$ python -q
>>> import numpy as np
>>> np.set_printoptions(suppress=True, linewidth=160)
>>> F = np.load("x.npy")
>>> print(F)
[[-2 -5  0  0]
 [ 4 -5  0  0]
 [ 0  0 -2 -5]
 [ 0  0  4 -5]]
>>> # splits into 2 blocks
>>> r0, v = F[3], F[0]
>>> print(r0 @ v)
0
>>> p = (r0 @ v) / (r0 @ r0) * r0
>>> print(v - p)
[-2. -5.  0.  0.]
>>> print(np.outer(r0, v))
[[  0   0   0   0]
 [  0   0   0   0]
 [ -8 -20   0   0]
 [ 10  25   0   0]]
>>> print(np.linalg.matrix_rank(np.outer(r0, v)))
1
>>> arr = np.load("layer15.npy")
>>> print(arr)
[[ 18.82   0.19  60.54  -1.1  -60.43  38.84]
 [ 20.04   1.37  60.86   0.09 -59.55  38.64]
 [ 20.72  -0.41  61.51   1.46 -61.06  40.49]
 [ 20.69  -0.02  60.24  -0.61 -60.52  38.76]
 [ 19.49   1.65  60.92  -0.66 -59.76  39.42]
 [ 21.33  -1.37  60.08  -0.1  -60.64  39.48]
 [ 19.23  -0.94  60.17  -2.24 -58.91  39.29]
 [ 19.06   0.89  60.86  -1.33 -59.01  40.36]
 [ 19.12  -1.57  58.98  -0.36 -58.7   40.62]
 [ 20.4   -0.44  60.98  -1.25 -58.65  37.96]
 [ 21.04   0.84  60.78  -0.63 -60.29  39.44]
 [ 20.17   0.38  59.7    1.37 -57.38  39.28]
 [ 19.48  -0.37  59.3    0.67 -62.62  40.23]
 [ 20.53  -0.3   58.68   0.83 -60.15  40.27]
 [ 20.01  -1.2   61.56   0.72 -60.46  39.87]
 [ 19.27  -1.47  59.56   1.15 -59.16  39.5 ]
 [ 19.75  -0.31  59.5   -0.43 -58.83  39.8 ]
 [ 19.01  -2.35  60.14   0.28 -58.01  38.44]
 [ 18.92  -0.77  59.92  -1.83 -59.44  40.76]
 [ 18.69   0.34  60.08   0.46 -58.67  40.84]
 [ 19.31  -0.69  59.08  -0.72 -60.68  39.67]
 [ 21.39   0.43  59.07  -2.04 -60.38  41.18]
 [ 21.09  -0.01  61.47  -2.01 -57.67  40.99]
 [ 20.32   1.01  60.57  -2.27 -59.13  40.62]
 [ 20.66  -1.53  59.65  -0.49 -58.92  39.81]
 [ 20.52  -1.93  58.49   0.84 -59.03  38.51]
 [ 20.81   0.72  59.97  -1.03 -60.96  40.16]
 [ 18.96  -0.34  59.75   0.59 -59.33  38.96]
 [ 19.62   0.72  58.9   -1.31 -60.15  41.1 ]
 [ 19.8   -1.23  58.67   0.05 -59.94  41.15]
 [ 21.05   0.96  60.65  -0.09 -60.81  38.95]
 [ 20.01  -0.22  60.35  -1.73 -58.1   40.29]
 [ 20.98  -0.09  61.2   -0.72 -57.81  40.14]
 [ 20.43   0.69  60.1   -0.77 -60.32  40.18]
 [ 20.69   1.64  61.4   -0.25 -59.37  38.01]
 [ 19.55   0.13  60.32   0.72 -59.76  41.  ]
 [ 20.27   1.8   60.13  -0.75 -61.36  43.07]
 [ 18.85   0.37  60.4   -1.08 -59.63  41.84]]
>>> W2 = arr[[16, 11]].astype(float)
>>> for _ in range(7):
...     lab = np.linalg.norm(arr[:, None] - W2, axis=-1).argmin(axis=1)
...     W2 = np.array([arr[lab == j].mean(axis=0) for j in range(2)])
... 
>>> print(lab)
[0 0 0 0 0 0 0 0 1 0 0 1 0 1 0 1 1 1 0 1 0 0 0 0 1 1 0 1 0 1 0 0 0 0 0 0 0 0]
>>> print(np.abs(W2[1] - W2[0]).argmax())
1
>>> other = np.c_[arr[:, :1] @ np.array([[-5]]), np.array([-3, -2, -2, 2, 2, 2, 3, -2, 0, -3, 2, 0, 0, -2, -3, -1, 2, 0, 0, 2, -1, -2, -3, 1, 3, 0, 2, -2, 1, -3, 0, 3, 0, 2, -1, -2, 1, 0])]
>>> print(other.round(2))
[[ -94.1    -3.  ]
 [-100.2    -2.  ]
 [-103.6    -2.  ]
 [-103.45    2.  ]
 [ -97.45    2.  ]
 [-106.65    2.  ]
 [ -96.15    3.  ]
 [ -95.3    -2.  ]
 [ -95.6     0.  ]
 [-102.     -3.  ]
 [-105.2     2.  ]
 [-100.85    0.  ]
 [ -97.4     0.  ]
 [-102.65   -2.  ]
 [-100.05   -3.  ]
 [ -96.35   -1.  ]
 [ -98.75    2.  ]
 [ -95.05    0.  ]
 [ -94.6     0.  ]
 [ -93.45    2.  ]
 [ -96.55   -1.  ]
 [-106.95   -2.  ]
 [-105.45   -3.  ]
 [-101.6     1.  ]
 [-103.3     3.  ]
 [-102.6     0.  ]
 [-104.05    2.  ]
 [ -94.8    -2.  ]
 [ -98.1     1.  ]
 [ -99.     -3.  ]
 [-105.25    0.  ]
 [-100.05    3.  ]
 [-104.9     0.  ]
 [-102.15    2.  ]
 [-103.45   -1.  ]
 [ -97.75   -2.  ]
 [-101.35    1.  ]
 [ -94.25    0.  ]]
>>> print(np.linalg.matrix_rank(np.c_[arr, other]))
7
>>> print(np.round(np.linalg.lstsq(arr, other[:, 0])[0], 2) + 0)
[-5.  0.  0.  0.  0.  0.]
>>> print(np.round(np.linalg.svd(other, compute_uv=False), 2))
[616.98  11.73]
>>> print(np.round(np.linalg.norm(other), 2))
617.1
>>> print(np.round(other.sum(axis=0), 2))
[-3800.4    -4. ]
>>> print(arr.shape)
(38, 6)
>>> print(np.round(np.linalg.svd(arr, compute_uv=False), 2))
[590.17   7.41   6.86   6.     4.89   4.4 ]
>>> print(np.round(arr.sum(axis=0), 2))
[  760.08    -3.43  2284.53   -16.57 -2265.59  1517.92]
>>> other = np.array([[6, -5, 6, 0, -8, 3, -6, 9],
...     [6, 6, -7, 7, 9, 7, 4, -5],
...     [5, -6, -8, 4, -9, -3, 6, -7],
...     [3, -5, -9, -5, 8, 1, -5, -2],
...     [2, -9, -2, 7, 5, -8, -4, 7],
...     [6, -9, 6, 7, -9, 9, 5, 1],
...     [-8, 9, 0, -9, -1, -3, 7, 6],
...     [-7, 8, 4, -6, -9, 5, 1, -9]])
>>> other[-1] = other[0]
>>> feats = other + 0.3 * np.eye(8)
>>> print(feats)
[[ 6.3 -5.   6.   0.  -8.   3.  -6.   9. ]
 [ 6.   6.3 -7.   7.   9.   7.   4.  -5. ]
 [ 5.  -6.  -7.7  4.  -9.  -3.   6.  -7. ]
 [ 3.  -5.  -9.  -4.7  8.   1.  -5.  -2. ]
 [ 2.  -9.  -2.   7.   5.3 -8.  -4.   7. ]
 [ 6.  -9.   6.   7.  -9.   9.3  5.   1. ]
 [-8.   9.   0.  -9.  -1.  -3.   7.3  6. ]
 [ 6.  -5.   6.   0.  -8.   3.  -6.   9.3]]
>>> O, r_ = np.linalg.qr(feats)
>>> print(np.round(np.abs(np.diag(r_)), 2))
[15.8  14.58 17.01 11.87 15.09  9.31  4.62  0.99]
>>> print(O.shape, r_.shape)
(8, 8) (8, 8)
>>> print(np.round(O.T @ O, 2) + 0)
[[1. 0. 0. 0. 0. 0. 0. 0.]
 [0. 1. 0. 0. 0. 0. 0. 0.]
 [0. 0. 1. 0. 0. 0. 0. 0.]
 [0. 0. 0. 1. 0. 0. 0. 0.]
 [0. 0. 0. 0. 1. 0. 0. 0.]
 [0. 0. 0. 0. 0. 1. 0. 0.]
 [0. 0. 0. 0. 0. 0. 1. 0.]
 [0. 0. 0. 0. 0. 0. 0. 1.]]
>>> print(np.trace(O @ O.T))
8.0
>>> U, sigma, vt = np.linalg.svd(feats, full_matrices=False)
>>> print(np.round(U.T @ U, 2) + 0)
[[1. 0. 0. 0. 0. 0. 0. 0.]
 [0. 1. 0. 0. 0. 0. 0. 0.]
 [0. 0. 1. 0. 0. 0. 0. 0.]
 [0. 0. 0. 1. 0. 0. 0. 0.]
 [0. 0. 0. 0. 1. 0. 0. 0.]
 [0. 0. 0. 0. 0. 1. 0. 0.]
 [0. 0. 0. 0. 0. 0. 1. 0.]
 [0. 0. 0. 0. 0. 0. 0. 1.]]
>>> print(np.round(U.T @ feats @ vt.T, 2) + 0)
[[30.72  0.    0.    0.    0.    0.    0.    0.  ]
 [ 0.   24.36  0.    0.    0.    0.    0.    0.  ]
 [ 0.    0.   20.64  0.    0.    0.    0.    0.  ]
 [ 0.    0.    0.   15.9   0.    0.    0.    0.  ]
 [ 0.    0.    0.    0.   11.85  0.    0.    0.  ]
 [ 0.    0.    0.    0.    0.    8.96  0.    0.  ]
 [ 0.    0.    0.    0.    0.    0.    7.01  0.  ]
 [ 0.    0.    0.    0.    0.    0.    0.    0.16]]
>>> U, sigma, vt = np.linalg.svd(feats)
>>> print(sigma.round(2))
[30.72 24.36 20.64 15.9  11.85  8.96  7.01  0.16]
>>> print(np.argmax(sigma[:-1] / (sigma[1:] + 1e-6)) + 1)
7
>>> other = U[:, :7] @ np.diag(sigma[:7]) @ vt[:7]
>>> print(round(np.linalg.norm(feats - other) / np.linalg.norm(feats), 2))
0.0
>>> print(round(float(np.abs(feats - other).max()), 2))
0.07
>>> O, _ = np.linalg.qr(np.array([[-1.2, 0.1, -1.2], [-0.9, -0.1, 0.0], [-0.8, -0.9, -1.1]]))
>>> w = np.array([-3, 1, -1])
>>> mat = O @ np.diag(w) @ O.T
>>> print(mat.round(2))
[[-1.55 -0.61 -1.49]
 [-0.61 -1.52 -0.74]
 [-1.49 -0.74  0.07]]
>>> # equal to its transpose
>>> rng = np.random.default_rng(6139)
>>> lab = rng.permutation(3)
>>> print(lab)
[0 1 2]
>>> other = mat[lab][:, lab]
>>> print(np.allclose(other, mat))
True
>>> print(np.round(np.sort(np.abs(np.linalg.eigvals(other))), 2))
[1. 1. 3.]
>>> print(np.round(np.diag(other), 2))
[-1.55 -1.52  0.07]
>>> proj = np.triu(np.array([[-2, 4, -2, -3], [4, 5, 4, -3], [-2, 3, 2, 5], [0, 0, -2, 1]]), 1) + np.eye(4)
>>> other = proj @ F @ np.linalg.inv(proj)
>>> print(np.trace(other), np.trace(F))
-14.0 -14
>>> vec = np.array([2, 0, 4])
>>> target = mat @ vec
>>> print(target.round(2))
[-9.05 -4.2  -2.7 ]
>>> print(np.round(np.linalg.solve(mat, mat[:, 2]), 2) + 0)
[0. 0. 1.]
>>> print(np.round(np.linalg.solve(mat, target), 2) + 0)
[2. 0. 4.]
>>> print(np.round(np.linalg.solve(mat.T, mat[0]), 2) + 0)
[1. 0. 0.]
>>> print(np.round(np.linalg.solve(mat, target + mat[:, 1]), 2))
[2. 1. 4.]
>>> w, V = np.linalg.eigh(mat)
>>> vec = np.array([-3, 0, 3])
>>> print(round(float(vec @ mat @ vec), 2))
13.48
>>> print(np.round(V * np.abs(w) @ V.T, 2))
[[2.   0.75 0.66]
 [0.75 1.56 0.5 ]
 [0.66 0.5  1.44]]
>>> print(round(vec @ mat @ vec / (vec @ vec), 2), np.round(w[0], 2), round(float(w[-1]), 2))
0.75 -3.0 1.0
>>> print(np.round(np.linalg.eigvalsh(mat[1:, 1:]), 2))
[-1.81  0.36]
>>> print((np.sign(V[:, -1].round(6)) == np.sign(V[0, -1].round(6))).astype(int))
[1 1 0]
>>> print(np.round(V * np.maximum(w, 0) @ V.T, 2))
[[ 0.22  0.07 -0.41]
 [ 0.07  0.02 -0.12]
 [-0.41 -0.12  0.76]]
>>> X = np.load("sample11.npy")
>>> print(X.round(2))
[[ 1.    5.42  5.71  1.  ]
 [ 1.    8.02  7.01  1.  ]
 [ 1.    6.56  6.28  1.  ]
 [ 1.    8.33  7.17  1.  ]
 [ 1.    9.54  7.77  1.  ]
 [ 1.    8.37  7.18  1.  ]
 [ 1.   11.    8.5   1.  ]
 [ 1.    6.11  6.06  1.  ]
 [ 1.    7.78  6.89  1.  ]
 [ 1.    4.55  5.27  1.  ]
 [ 1.   10.28  8.14  1.  ]
 [ 1.   10.86  8.43  1.  ]
 [ 1.    3.65  4.82  1.  ]
 [ 1.    7.58  6.79  1.  ]
 [ 1.    8.43  7.22  1.  ]
 [ 1.   10.52  8.26  1.  ]
 [ 1.    9.77  7.89  1.  ]
 [ 1.    7.18  6.59  1.  ]
 [ 1.    8.19  7.1   1.  ]
 [ 1.    7.23  6.61  1.  ]
 [ 1.    9.56  7.78  1.  ]
 [ 1.    7.94  6.97  1.  ]
 [ 1.    9.45  7.72  1.  ]
 [ 1.    3.84  4.92  1.  ]
 [ 1.    7.16  6.58  1.  ]
 [ 1.    9.74  7.87  1.  ]
 [ 1.    6.94  6.47  1.  ]
 [ 1.    6.95  6.47  1.  ]]
>>> # null space of dimension 2
>>> other = X / np.sqrt((X ** 2).mean(axis=1, keepdims=True))
>>> print(np.round(np.linalg.norm(other, axis=1), 2))
[2. 2. 2. 2. 2. 2. 2. 2. 2. 2. 2. 2. 2. 2. 2. 2. 2. 2. 2. 2. 2. 2. 2. 2. 2. 2. 2. 2.]
>>> print(np.linalg.matrix_rank(other) == np.linalg.matrix_rank(X))
True
>>> rank = np.linalg.matrix_rank(X)
>>> print(rank)
2
>>> N = np.linalg.svd(X)[2][rank:].T
>>> print(N.shape)
(4, 2)
>>> print([int(np.linalg.matrix_rank(X[:, :j + 1])) for j in range(4)])
[1, 2, 2, 2]
>>> print([int(np.linalg.matrix_rank(X[:i])) for i in range(1, len(X) + 1)])
[1, 2, 2, 2, 2, 2, 2, 2, 2, 2, 2, 2, 2, 2, 2, 2, 2, 2, 2, 2, 2, 2, 2, 2, 2, 2, 2, 2]
>>> print(np.round(N @ N.T, 2))
[[ 0.89  0.13 -0.26 -0.11]
 [ 0.13  0.04 -0.09  0.13]
 [-0.26 -0.09  0.17 -0.26]
 [-0.11  0.13 -0.26  0.89]]
>>> print(np.abs(np.diag(np.linalg.qr(X)[1])) > 1e-9)
[ True  True False False]
>>> print(np.linalg.lstsq(X[:-1].T, X[-1])[2])
2
>>> print(np.round(np.trace(np.linalg.pinv(X) @ X), 2))
2.0
>>> print(np.allclose(X[:-1].T @ np.linalg.lstsq(X[:-1].T, X[-1])[0], X[-1]))
True
>>> other = X + rng.integers(-2, 3, (28, 2)) @ rng.integers(-2, 3, (2, 4))
>>> print(other.round(2))
[[-1.    0.42  2.71 -1.  ]
 [ 5.   12.02  7.01  5.  ]
 [ 5.   12.56  8.28  5.  ]
 [ 3.    5.33  2.17  3.  ]
 [-3.    9.54 11.77 -3.  ]
 [-3.    8.37 11.18 -3.  ]
 [-3.    7.    8.5  -3.  ]
 [ 1.    2.11  2.06  1.  ]
 [-1.    8.78  9.89 -1.  ]
 [-3.    6.55 11.27 -3.  ]
 [-3.   12.28 14.14 -3.  ]
 [-1.    5.86  5.43 -1.  ]
 [-1.   -1.35  1.82 -1.  ]
 [-3.    9.58 12.79 -3.  ]
 [-3.   10.43 13.22 -3.  ]
 [ 1.    6.52  4.26  1.  ]
 [ 3.   14.77 10.89  3.  ]
 [-1.    2.18  3.59 -1.  ]
 [ 1.   12.19 11.1   1.  ]
 [-1.    4.23  5.61 -1.  ]
 [-3.    5.56  7.78 -3.  ]
 [-1.    4.94  5.97 -1.  ]
 [ 5.   15.45  9.72  5.  ]
 [-1.   -1.16  1.92 -1.  ]
 [ 1.   11.16 10.58  1.  ]
 [ 3.   10.74  6.87  3.  ]
 [ 3.    5.94  3.47  3.  ]
 [-3.    8.95 12.47 -3.  ]]
>>> print(np.round(np.linalg.svd(other - X, compute_uv=False), 2) + 0)
[25.46 24.49  0.    0.  ]
>>> print(np.round(np.abs(other - X).sum(axis=1), 2))
[12. 12. 16. 12. 12. 12. 12.  8.  8. 16. 16. 12. 12. 16. 16.  8. 12. 12.  8.  8. 12.  8. 16. 12.  8.  6.  8. 16.]
>>> U, sigma, vt = np.linalg.svd(other)
>>> V = vt[:(sigma > 1e-8).sum()]
>>> vec = other[6] + 3 * other[2] + rng.integers(2) * np.eye(4)[3]
>>> print(vec.round(2))
[12.   44.67 33.34 12.  ]
>>> print(np.round(np.diag(V.T @ V), 2))
[0.5 1.  1.  0.5]
>>> print(round(float(np.linalg.norm(vec - V.T @ V @ vec)), 2))
0.0
>>> print(np.round(V.T @ V, 2) + 0)
[[0.5 0.  0.  0.5]
 [0.  1.  0.  0. ]
 [0.  0.  1.  0. ]
 [0.5 0.  0.  0.5]]
